>>> import numpy as np
>>> import numpy.linalg as la
>>> np.set_printoptions(precision=2, suppress=True, linewidth=160)
>>> def rd(a):
...     return np.round(a, 2) + 0
... 
>>> m1 = np.array([[0.0, -1.1, -0.01],
...     [-0.1, 1.1, -0.23],
...     [1.0, 0.7, 1.99],
...     [0.1, 0.0, 0.21],
...     [0.2, -0.9, 0.35],
...     [1.1, -1.3, 2.2],
...     [1.1, -0.3, 2.23],
...     [-1.5, -0.1, -3.01],
...     [-0.3, -0.7, -0.6],
...     [-1.0, -0.8, -1.98],
...     [0.0, 0.4, 0.01],
...     [-1.0, 1.2, -1.96],
...     [0.8, 0.0, 1.59],
...     [-0.7, -0.3, -1.39],
...     [-0.5, -0.1, -1.01],
...     [-0.3, -1.5, -0.62]])
>>> m1
array([[ 0.  , -1.1 , -0.01],
       [-0.1 ,  1.1 , -0.23],
       [ 1.  ,  0.7 ,  1.99],
       [ 0.1 ,  0.  ,  0.21],
       [ 0.2 , -0.9 ,  0.35],
       [ 1.1 , -1.3 ,  2.2 ],
       [ 1.1 , -0.3 ,  2.23],
       [-1.5 , -0.1 , -3.01],
       [-0.3 , -0.7 , -0.6 ],
       [-1.  , -0.8 , -1.98],
       [ 0.  ,  0.4 ,  0.01],
       [-1.  ,  1.2 , -1.96],
       [ 0.8 ,  0.  ,  1.59],
       [-0.7 , -0.3 , -1.39],
       [-0.5 , -0.1 , -1.01],
       [-0.3 , -1.5 , -0.62]])
>>> Xc = m1 - m1.mean(axis=0)
>>> evecs = la.svd(Xc)[2][:2]
>>> other = Xc - Xc @ evecs.T @ evecs
>>> rd(la.norm(other) / la.norm(Xc))
np.float64(0.0)
>>> la.norm(other, axis=1).round(6).argmax()
np.int64(4)
>>> rd(other.std(axis=0))
array([0.01, 0.  , 0.  ])
>>> vec = np.array([3, 1, 1])
>>> (m1 @ vec).argmax()
np.int64(2)
>>> rd(m1 * vec)
array([[ 0.  , -1.1 , -0.01],
       [-0.3 ,  1.1 , -0.23],
       [ 3.  ,  0.7 ,  1.99],
       [ 0.3 ,  0.  ,  0.21],
       [ 0.6 , -0.9 ,  0.35],
       [ 3.3 , -1.3 ,  2.2 ],
       [ 3.3 , -0.3 ,  2.23],
       [-4.5 , -0.1 , -3.01],
       [-0.9 , -0.7 , -0.6 ],
       [-3.  , -0.8 , -1.98],
       [ 0.  ,  0.4 ,  0.01],
       [-3.  ,  1.2 , -1.96],
       [ 2.4 ,  0.  ,  1.59],
       [-2.1 , -0.3 , -1.39],
       [-1.5 , -0.1 , -1.01],
       [-0.9 , -1.5 , -0.62]])
>>> other = m1 / la.norm(m1, axis=1, keepdims=True)
>>> gram = other @ other.T
>>> np.argwhere(np.triu(np.abs(gram) > 0.95, 1))
array([[ 0,  1],
       [ 0, 10],
       [ 1,  4],
       [ 1, 10],
       [ 2,  3],
       [ 2,  7],
       [ 2,  9],
       [ 2, 12],
       [ 2, 13],
       [ 2, 14],
       [ 3,  6],
       [ 3,  7],
       [ 3, 12],
       [ 3, 13],
       [ 3, 14],
       [ 5, 11],
       [ 6,  7],
       [ 6, 12],
       [ 6, 13],
       [ 6, 14],
       [ 7,  9],
       [ 7, 12],
       [ 7, 13],
       [ 7, 14],
       [ 9, 13],
       [ 9, 14],
       [12, 13],
       [12, 14],
       [13, 14]])
>>> Xc = m1 - m1.mean(axis=0)
>>> U, s, Vt = la.svd(Xc, full_matrices=False)
>>> np.searchsorted(np.cumsum(s ** 2) / (s ** 2).sum(), 0.9) + 1
np.int64(2)
>>> rd((s ** 2).sum() ** 2 / (s ** 4).sum())
np.float64(1.4)
>>> np.abs(Vt[0]).argmax()
np.int64(2)
>>> rd(s)
array([6.79, 3.1 , 0.04])
>>> la.matrix_rank(Xc)
np.int64(3)
>>> np.abs(U[:, 0]).argmax()
np.int64(7)
>>> (np.sign(U[:, 0]) == np.sign(U[0, 0])).astype(int)
array([1, 0, 1, 1, 1, 1, 1, 0, 0, 0, 1, 0, 1, 0, 0, 0])
>>> data = np.loadtxt("w.csv", delimiter=",")
>>> data
array([[ 0.  , -0.6 , -1.16, -0.6 , -0.2 ],
       [-0.3 ,  1.6 ,  0.67,  0.3 ,  0.2 ],
       [ 0.9 , -0.9 ,  3.86,  1.9 , -1.  ],
       [ 1.2 ,  0.5 ,  1.27,  0.6 ,  0.8 ],
       [-0.1 ,  2.2 , -1.29, -0.7 ,  1.1 ],
       [ 1.6 ,  0.  ,  1.45,  0.7 ,  1.4 ],
       [-1.3 , -3.2 ,  0.22,  0.1 , -2.4 ],
       [ 0.2 ,  1.2 ,  1.28,  0.7 ,  0.1 ],
       [ 0.1 , -1.2 , -2.92, -1.4 ,  0.6 ],
       [ 1.5 ,  0.5 , -0.64, -0.4 , -1.6 ],
       [-0.3 ,  1.3 , -3.33, -1.6 , -0.8 ],
       [-0.8 , -0.7 , -1.27, -0.7 , -2.8 ],
       [-0.7 , -0.1 , -2.93, -1.5 , -0.6 ],
       [-0.1 , -0.6 ,  0.68,  0.4 , -0.1 ],
       [-2.3 ,  0.1 ,  0.48,  0.3 , -1.  ],
       [ 0.4 ,  1.7 , -2.74, -1.3 ,  1.4 ],
       [ 1.7 ,  1.5 ,  0.51,  0.2 , -0.6 ],
       [-0.5 , -1.5 , -1.71, -0.8 , -0.2 ],
       [-0.6 ,  0.2 ,  0.39,  0.2 ,  1.2 ],
       [-0.6 , -0.5 , -4.09, -2.1 ,  0.6 ],
       [ 0.5 , -0.5 ,  1.84,  0.9 , -0.9 ],
       [-0.6 ,  1.2 ,  3.48,  1.7 ,  1.5 ],
       [-1.3 , -1.  ,  0.74,  0.4 , -1.2 ],
       [-0.4 ,  0.7 , -2.6 , -1.2 , -0.7 ],
       [ 1.4 , -0.5 ,  3.11,  1.6 ,  0.8 ]])
>>> la.matrix_rank(data, rtol=0.1)
np.int64(4)
>>> np.argsort(-la.norm(data, axis=0).round(6), kind="stable")[:3]
array([2, 1, 4])
>>> la.cond(data) > 100
np.False_
>>> M = np.load("block8.npy")
>>> rd(M)
array([[0.14, 0.14, 0.  , 0.14, 0.29, 0.29],
       [0.2 , 0.2 , 0.2 , 0.1 , 0.2 , 0.1 ],
       [0.  , 0.  , 0.29, 0.29, 0.14, 0.29],
       [0.29, 0.  , 0.  , 0.29, 0.29, 0.14],
       [0.29, 0.29, 0.  , 0.  , 0.14, 0.29],
       [0.22, 0.22, 0.22, 0.  , 0.22, 0.11]])
>>> other = M / la.norm(M, axis=1, keepdims=True)
>>> gram = other @ other.T
>>> (np.abs(gram) > 0.9).astype(int)
array([[1, 0, 0, 0, 0, 0],
       [0, 1, 0, 0, 0, 1],
       [0, 0, 1, 0, 0, 0],
       [0, 0, 0, 1, 0, 0],
       [0, 0, 0, 0, 1, 0],
       [0, 1, 0, 0, 0, 1]])
>>> np.argwhere(np.triu(np.abs(gram) > 0.95, 1))
array([[1, 5]])
>>> rd(m1[1] @ m1[9])
np.float64(-0.32)
>>> rd(la.norm(m1, "nuc"))
np.float64(10.09)
>>> rd(la.norm(m1) ** 2 / la.norm(m1, 2) ** 2)
np.float64(1.23)
>>> rd(la.norm(m1, axis=1))
array([1.1 , 1.13, 2.33, 0.23, 0.99, 2.78, 2.5 , 3.36, 0.97, 2.36, 0.4 , 2.51, 1.78, 1.58, 1.13, 1.65])
>>> rd(la.norm(m1[1] - m1[9]))
np.float64(2.74)
>>> la.norm(m1, axis=1).argmax()
np.int64(7)
>>> rd(la.det(M))
np.float64(0.0)
>>> rd(np.trace(M))
np.float64(1.17)
>>> rd((M + M.T) / 2)
array([[0.14, 0.17, 0.  , 0.21, 0.29, 0.25],
       [0.17, 0.2 , 0.1 , 0.05, 0.24, 0.16],
       [0.  , 0.1 , 0.29, 0.14, 0.07, 0.25],
       [0.21, 0.05, 0.14, 0.29, 0.14, 0.07],
       [0.29, 0.24, 0.07, 0.14, 0.14, 0.25],
       [0.25, 0.16, 0.25, 0.07, 0.25, 0.11]])
>>> arr = np.loadtxt("m.csv", delimiter=",")
>>> rd(arr)
array([[0.59, 0.42, 0.25],
       [0.42, 0.3 , 0.18],
       [0.25, 0.18, 0.11]])
>>> blk = np.stack([arr, 4 * arr, arr[::-1]])
>>> rd(np.einsum("bij,cij->bc", blk, blk))
array([[ 1.  ,  4.  ,  0.81],
       [ 4.  , 16.  ,  3.23],
       [ 0.81,  3.23,  1.  ]])
>>> (blk @ arr.T).shape
(3, 3, 3)
>>> P = data @ la.solve(data.T @ data, data.T)
>>> rd(la.eigvalsh(P))
array([0., 0., 0., 0., 0., 0., 0., 0., 0., 0., 0., 0., 0., 0., 0., 0., 0., 0., 0., 0., 1., 1., 1., 1., 1.])
>>> rd(np.diag(P))
array([0.04, 0.13, 0.2 , 0.07, 0.22, 0.16, 0.34, 0.16, 0.23, 0.32, 0.26, 0.3 , 0.12, 0.07, 0.33, 0.23, 0.25, 0.13, 0.09, 0.33, 0.07, 0.33, 0.12, 0.26, 0.23])
>>> rd(P @ data[:, 0])
array([ 0. , -0.3,  0.9,  1.2, -0.1,  1.6, -1.3,  0.2,  0.1,  1.5, -0.3, -0.8, -0.7, -0.1, -2.3,  0.4,  1.7, -0.5, -0.6, -0.6,  0.5, -0.6, -1.3, -0.4,  1.4])
>>> w1 = np.array([[4, 5, 5], [6, 5, 1], [8, 7, 6]])
>>> b = np.array([1, 1, 4])
>>> hid = np.maximum(arr @ w1 + b, 0)
>>> la.matrix_rank(hid)
np.int64(2)
>>> (hid > 0).astype(int)
array([[1, 1, 1],
       [1, 1, 1],
       [1, 1, 1]])
>>> (hid > 0).mean(axis=0)
array([1., 1., 1.])
>>> C = np.array([[5, 5, 2], [4, 3, 5], [3, 3, 1]])
>>> w1 @ C
array([[55, 50, 38],
       [53, 48, 38],
       [86, 79, 57]])
>>> feats = -1 * np.eye(5) + np.eye(5, k=1)
>>> feats
array([[-1.,  1.,  0.,  0.,  0.],
       [ 0., -1.,  1.,  0.,  0.],
       [ 0.,  0., -1.,  1.,  0.],
       [ 0.,  0.,  0., -1.,  1.],
       [ 0.,  0.,  0.,  0., -1.]])
>>> [int(la.matrix_rank(la.matrix_power(feats, p))) for p in range(1, 6)]
[5, 5, 5, 5, 5]
>>> rd(np.sort(la.eigvals(feats)))
array([-1., -1., -1., -1., -1.])
>>> gram = feats.T @ feats
>>> la.matrix_rank(gram)
np.int64(5)
>>> rd(la.eigvalsh(gram)[::-1])
array([3.68, 2.83, 1.72, 0.69, 0.08])
>>> (feats @ feats.T).shape
(5, 5)
>>> feats.sum(axis=0)
array([-1.,  0.,  0.,  0.,  0.])
>>> np.count_nonzero(feats)
np.int64(9)
>>> rd(la.norm(feats))
np.float64(3.0)
>>> feats.sum(axis=1)
array([ 0.,  0.,  0.,  0., -1.])
>>> feats - feats[0]
array([[ 0.,  0.,  0.,  0.,  0.],
       [ 1., -2.,  1.,  0.,  0.],
       [ 1., -1., -1.,  1.,  0.],
       [ 1., -1.,  0., -1.,  1.],
       [ 1., -1.,  0.,  0., -1.]])
>>> la.matrix_rank(feats)
np.int64(5)
>>> feats[4] @ feats[3]
np.float64(-1.0)
>>> rd(la.norm(feats, 1)), rd(la.norm(feats, np.inf))
(np.float64(2.0), np.float64(2.0))
>>> rd(la.norm(feats) ** 2 / la.norm(feats, 2) ** 2)
np.float64(2.44)
>>> mat = np.diag(np.array([2, 5, 2, 1, 1])) + 5 * np.eye(5, k=1) + 5 * np.eye(5, k=-1)
>>> mat
array([[2., 5., 0., 0., 0.],
       [5., 5., 5., 0., 0.],
       [0., 5., 2., 5., 0.],
       [0., 0., 5., 1., 5.],
       [0., 0., 0., 5., 1.]])
>>> w1 = np.array([[-5, -5], [-3, -1], [4, 2], [3, -3], [-2, -2]])
>>> b = np.array([0, 3])
>>> hid = np.maximum(mat @ w1 + b, 0)
>>> hid
array([[ 0.,  0.],
       [ 0.,  0.],
       [ 8.,  0.],
       [13.,  0.],
       [13.,  0.]])
>>> la.matrix_rank(hid)
np.int64(1)
>>> C = np.array([[3, 3], [-2, 1]])
>>> (hid @ C).round(6).argmax(axis=1)
array([0, 0, 0, 0, 0])
>>> hid @ C
array([[ 0.,  0.],
       [ 0.,  0.],
       [24., 24.],
       [39., 39.],
       [39., 39.]])
